$ ipython --no-banner

In [1]: import numpy as np

In [2]: np.set_printoptions(precision=1, suppress=True, linewidth=160)

In [3]: M = np.array([[-1.2, -0.3, 0.6],
   ...:     [-1.4, 0.0, 0.2],
   ...:     [1.4, 0.8, 0.5],
   ...:     [0.1, -0.7, -0.4],
   ...:     [-0.4, -0.1, -0.4],
   ...:     [1.0, -0.2, -1.4],
   ...:     [0.3, -0.7, 1.7],
   ...:     [0.3, -0.4, 0.2],
   ...:     [-1.0, -0.8, 0.3],
   ...:     [-0.1, -0.5, 0.4],
   ...:     [0.7, 0.0, 1.9],
   ...:     [-0.2, 1.1, 0.0],
   ...:     [0.7, 1.5, -1.1],
   ...:     [-0.9, 1.4, -0.2],
   ...:     [0.8, -0.2, 0.4],
   ...:     [0.5, -1.7, 0.6],
   ...:     [-0.6, 0.1, -0.3],
   ...:     [0.6, -0.6, -0.9],
   ...:     [-0.6, -0.3, 0.6],
   ...:     [1.5, -0.5, 0.0],
   ...:     [0.3, -0.5, -0.1],
   ...:     [-1.2, -1.3, 0.8],
   ...:     [-1.2, 0.1, 0.0]])

In [4]: M[15] *= 3

In [5]: M
Out[5]: 
array([[-1.2, -0.3,  0.6],
       [-1.4,  0. ,  0.2],
       [ 1.4,  0.8,  0.5],
       [ 0.1, -0.7, -0.4],
       [-0.4, -0.1, -0.4],
       [ 1. , -0.2, -1.4],
       [ 0.3, -0.7,  1.7],
       [ 0.3, -0.4,  0.2],
       [-1. , -0.8,  0.3],
       [-0.1, -0.5,  0.4],
       [ 0.7,  0. ,  1.9],
       [-0.2,  1.1,  0. ],
       [ 0.7,  1.5, -1.1],
       [-0.9,  1.4, -0.2],
       [ 0.8, -0.2,  0.4],
       [ 1.5, -5.1,  1.8],
       [-0.6,  0.1, -0.3],
       [ 0.6, -0.6, -0.9],
       [-0.6, -0.3,  0.6],
       [ 1.5, -0.5,  0. ],
       [ 0.3, -0.5, -0.1],
       [-1.2, -1.3,  0.8],
       [-1.2,  0.1,  0. ]])

In [6]: lab = M[:, 0] > np.median(M[:, 0])

In [7]: r0 = M[lab].mean(axis=0) - M[~lab].mean(axis=0)

In [8]: ((M - M.mean(axis=0)) @ r0 > 0).astype(int)
Out[8]: array([0, 0, 1, 1, 0, 1, 1, 1, 0, 0, 1, 0, 1, 0, 1, 1, 0, 1, 0, 1, 1, 0, 0])

In [9]: lab.astype(int)
Out[9]: array([0, 0, 1, 0, 0, 1, 1, 1, 0, 0, 1, 0, 1, 0, 1, 1, 0, 1, 0, 1, 1, 0, 0])

In [10]: r0
Out[10]: array([ 1.6, -0.4,  0.1])

In [11]: np.argsort(-np.abs(r0).round(6), kind="stable")
Out[11]: array([0, 1, 2])

In [12]: Xs = M - M.mean(axis=1)
---------------------------------------------------------------------------
ValueError                                Traceback (most recent call last)
Cell In[12], line 1
----> 1 Xs = M - M.mean(axis=1)

ValueError: operands could not be broadcast together with shapes (23,3) (23,) 

In [13]: Xs = M - M.mean(axis=0)

In [14]: Uu, sig, vt = np.linalg.svd(Xs, full_matrices=False)

In [15]: np.abs(vt[0]).argmax()
Out[15]: np.int64(1)

In [16]: np.searchsorted(np.cumsum(sig ** 2) / (sig ** 2).sum(), 0.9) + 1
Out[16]: np.int64(3)

In [17]: np.linalg.matrix_rank(Xs)
Out[17]: np.int64(3)

In [18]: round((sig ** 2).sum() ** 2 / (sig ** 4).sum(), 1)
Out[18]: np.float64(2.2)

In [19]: out = np.c_[M[:, :1] @ np.array([[-1]]), np.array([2, -2, -2, -2, 1, 1, 1, 1, -1, 1, -2, 2, -2, 0, 1, 1, 0, -1, 1, -2, -2, 2, -2])]

In [20]: out
Out[20]: 
array([[ 1.2,  2. ],
       [ 1.4, -2. ],
       [-1.4, -2. ],
       [-0.1, -2. ],
       [ 0.4,  1. ],
       [-1. ,  1. ],
       [-0.3,  1. ],
       [-0.3,  1. ],
       [ 1. , -1. ],
       [ 0.1,  1. ],
       [-0.7, -2. ],
       [ 0.2,  2. ],
       [-0.7, -2. ],
       [ 0.9,  0. ],
       [-0.8,  1. ],
       [-1.5,  1. ],
       [ 0.6,  0. ],
       [-0.6, -1. ],
       [ 0.6,  1. ],
       [-1.5, -2. ],
       [-0.3, -2. ],
       [ 1.2,  2. ],
       [ 1.2, -2. ]])

In [21]: np.linalg.matrix_rank(out)
Out[21]: np.int64(2)

In [22]: np.linalg.norm(np.linalg.qr(M)[0].T @ out, axis=0) ** 2 / ((out ** 2).sum(axis=0) + 1e-12)
Out[22]: array([1. , 0.1])

In [23]: np.round(np.linalg.norm(out - M @ np.linalg.lstsq(M, out)[0], axis=0), 1) + 0
Out[23]: array([0., 7.])

In [24]: np.linalg.matrix_rank(np.c_[M, out])
Out[24]: np.int64(4)

In [25]: np.round(np.linalg.lstsq(M, out[:, 0])[0], 1) + 0
Out[25]: array([-1.,  0.,  0.])
